>>> import numpy as np
>>> np.set_printoptions(precision=4, suppress=True, linewidth=140)
>>> m1 = np.loadtxt("case2.csv", delimiter=",")
>>> m1
array([[ 0.9   , -0.9   , -1.7418,  1.3   , -0.9   , -1.3   ],
       [ 0.7   , -0.4   ,  1.4472, -0.2   ,  0.7   , -1.6   ],
       [ 1.1   , -0.3   ,  1.5921,  1.4   ,  0.8   ,  1.5   ],
       [ 2.2   ,  0.4   , -3.6406,  1.5   , -1.8   ,  0.8   ],
       [ 0.    ,  0.1   ,  0.8647, -0.8   ,  0.4   , -0.5   ],
       [ 1.4   ,  0.5   ,  3.0779,  1.    ,  1.5   , -0.7   ],
       [ 0.9   ,  0.3   , -3.2126,  1.2   , -1.6   ,  0.    ],
       [-1.2   ,  1.2   , -0.1884,  0.6   , -0.1   ,  0.3   ],
       [ 0.6   ,  0.5   , -0.0114, -0.5   ,  0.    ,  0.2   ],
       [-1.9   ,  0.1   ,  0.6507, -0.2   ,  0.3   , -0.3   ],
       [ 1.    ,  0.1   ,  0.1103, -0.8   ,  0.1   ,  1.2   ],
       [-2.3   ,  0.    ,  1.0336, -0.1   ,  0.5   , -0.4   ],
       [-0.4   ,  0.    ,  0.9025, -1.3   ,  0.5   , -1.3   ],
       [-0.1   ,  3.    ,  3.8898, -0.9   ,  1.9   , -0.5   ],
       [ 0.5   ,  2.3   ,  1.3007, -0.3   ,  0.6   , -1.4   ],
       [-0.5   ,  0.6   ,  0.3457, -0.4   ,  0.2   ,  0.2   ],
       [ 0.4   , -0.9   , -1.184 ,  0.3   , -0.6   ,  2.3   ],
       [-2.1   ,  0.8   ,  2.8069,  0.6   ,  1.4   , -1.8   ],
       [-0.5   ,  0.8   ,  0.2979, -2.8   ,  0.2   ,  0.2   ],
       [ 1.    , -0.5   ,  2.2469,  1.    ,  1.1   ,  1.3   ]])
>>> Xs = m1 - m1.mean(axis=0)
>>> vecs = np.linalg.svd(Xs)[2][:5]
>>> A2 = Xs - Xs @ vecs.T @ vecs
>>> np.linalg.norm(A2, axis=1).round(6).argmax()
np.int64(12)
>>> round(float(np.linalg.norm(A2) / np.linalg.norm(Xs)), 4)
0.0066
>>> np.round(A2.std(axis=0), 4) + 0
array([0.    , 0.0001, 0.0088, 0.0003, 0.0178, 0.0001])
>>> D = np.linalg.norm(m1[:, None] - m1[None], axis=-1)
>>> D[:5, :5]
array([[0.    , 3.9191, 4.7175, 3.4993, 3.9171],
       [3.9191, 0.    , 3.5172, 6.6088, 1.6551],
       [4.7175, 3.5172, 0.    , 6.0284, 3.3014],
       [3.4993, 6.6088, 6.0284, 0.    , 6.0867],
       [3.9171, 1.6551, 3.3014, 6.0867, 0.    ]])
>>> D.mean(axis=1).argmax()
np.int64(3)
>>> f = np.array([-5, 3, -5]) + 0.5
>>> data = np.eye(3) - 2 * np.outer(f, f) / (f @ f)
>>> data
array([[ 0.2322,  0.5972, -0.7678],
       [ 0.5972,  0.5355,  0.5972],
       [-0.7678,  0.5972,  0.2322]])
>>> # columns are unit length and at right angles
>>> evals, vecs = np.linalg.eig(data)
>>> round(float(np.prod(evals)), 4)
-1.0
>>> np.sort(np.linalg.eigvals(data.T))
array([-1.,  1.,  1.])
>>> np.sort(np.linalg.eigvals(data @ data))
array([1., 1., 1.])
>>> np.sort(np.linalg.eigvals(np.linalg.inv(data)))
array([-1.,  1.,  1.])
>>> np.round(data @ vecs[:, 0] - evals[0] * vecs[:, 0], 4) + 0
array([0., 0., 0.])
>>> W0 = np.loadtxt("data.csv", delimiter=",")
>>> W0
array([[ 0.186 ,  1.2   ,  0.4   , -0.2   , -0.9   , -1.9   ,  1.1   ],
       [-0.7419,  1.6   ,  3.1   ,  0.7   ,  2.3   ,  0.6   , -0.8   ],
       [ 0.9394,  0.2   ,  0.4   , -0.9   ,  0.8   , -0.3   ,  0.5   ],
       [ 0.9569,  0.2   ,  0.4   , -1.    , -0.4   ,  1.5   ,  1.3   ],
       [ 0.07  , -1.1   ,  1.3   , -0.1   ,  0.9   ,  0.6   ,  0.5   ],
       [ 0.0664, -2.    , -0.7   , -0.1   ,  0.4   , -0.2   , -1.8   ],
       [-0.5998,  0.9   , -0.2   ,  0.6   ,  1.7   , -0.1   ,  1.1   ],
       [-0.4812, -0.3   ,  0.5   ,  0.5   ,  1.3   , -0.4   , -0.9   ],
       [-0.1617,  0.1   , -1.5   ,  0.2   ,  1.3   , -1.    ,  0.2   ],
       [ 1.6029,  0.3   , -0.7   , -1.6   ,  0.3   ,  0.    ,  0.7   ],
       [-0.7228, -0.6   ,  1.1   ,  0.7   , -0.5   ,  1.    ,  0.8   ],
       [ 1.2249,  0.9   , -1.5   , -1.2   ,  1.4   , -0.4   , -1.6   ],
       [-1.6406, -0.3   , -1.4   ,  1.6   ,  0.2   ,  1.    ,  1.    ],
       [-0.1597, -0.2   , -0.6   ,  0.1   , -1.2   ,  1.9   , -1.7   ],
       [ 0.9848, -0.7   , -0.5   , -1.1   ,  1.4   , -0.7   , -2.4   ],
       [-0.3377, -0.6   ,  0.4   ,  0.3   ,  1.3   , -1.    ,  0.8   ],
       [ 2.8151,  0.3   , -0.3   , -2.8   , -1.1   , -0.5   ,  0.1   ],
       [ 0.8305,  0.    ,  0.7   , -0.9   , -0.3   ,  0.8   ,  1.3   ],
       [ 0.2178,  1.    , -0.9   , -0.1   , -0.4   ,  2.1   ,  1.2   ],
       [-1.3068, -2.2   ,  0.2   ,  1.3   , -0.6   ,  0.6   , -0.9   ],
       [ 1.212 ,  0.5   , -1.    , -1.2   ,  0.4   , -0.2   , -0.8   ],
       [ 1.3866,  0.2   ,  0.    , -1.4   ,  0.3   , -0.4   ,  0.    ],
       [ 0.022 ,  1.1   ,  0.    ,  0.    ,  0.2   ,  0.4   ,  1.    ],
       [-0.4784, -0.9   ,  1.1   ,  0.4   ,  1.1   , -0.8   , -1.1   ],
       [ 1.7484, -1.    , -1.7   , -1.8   ,  1.4   , -0.5   , -1.2   ],
       [-0.1671, -0.6   ,  0.5   ,  0.2   ,  0.8   , -0.2   ,  0.5   ],
       [ 0.5896,  0.2   ,  0.9   , -0.5   , -0.5   ,  0.1   ,  0.3   ],
       [ 1.013 , -0.6   , -0.3   , -1.    ,  1.2   ,  0.3   , -0.5   ],
       [ 0.7153,  0.8   , -0.3   , -0.7   ,  0.4   , -0.4   ,  1.4   ],
       [ 1.6357,  0.8   ,  0.6   , -1.5   , -0.7   ,  1.5   , -2.2   ],
       [-1.7048,  1.3   , -0.8   ,  1.7   ,  0.9   , -0.4   ,  0.4   ],
       [ 0.045 , -1.5   , -0.2   , -0.1   ,  1.1   ,  1.8   ,  0.9   ]])
>>> D = np.linalg.norm(W0[:, None] - W0[None], axis=-1)
>>> np.linalg.matrix_rank(D ** 2)
np.int64(9)
>>> D.mean(axis=1).argmax()
np.int64(1)
>>> (D + 1e9 * np.eye(32)).round(6).argmin(axis=1)
array([28,  7, 21, 17, 25, 14, 22, 23,  6, 21,  4, 20, 30, 29, 24, 25,  9,  3,  3, 10, 21,  2, 28,  7, 14, 15, 17, 21,  2, 13,  6,  4])
>>> round(np.linalg.norm(W0, 2) / np.linalg.norm(W0), 4)
np.float64(0.5773)
>>> [round(float(x), 4) for x in np.linalg.svd(W0, compute_uv=False)[:3]]
[8.7384, 6.7844, 5.952]
>>> np.abs(np.linalg.svd(W0)[2][-1])
array([0.7057, 0.017 , 0.0034, 0.7083, 0.0084, 0.0047, 0.001 ])
>>> np.linalg.cond(W0) > 100
np.False_
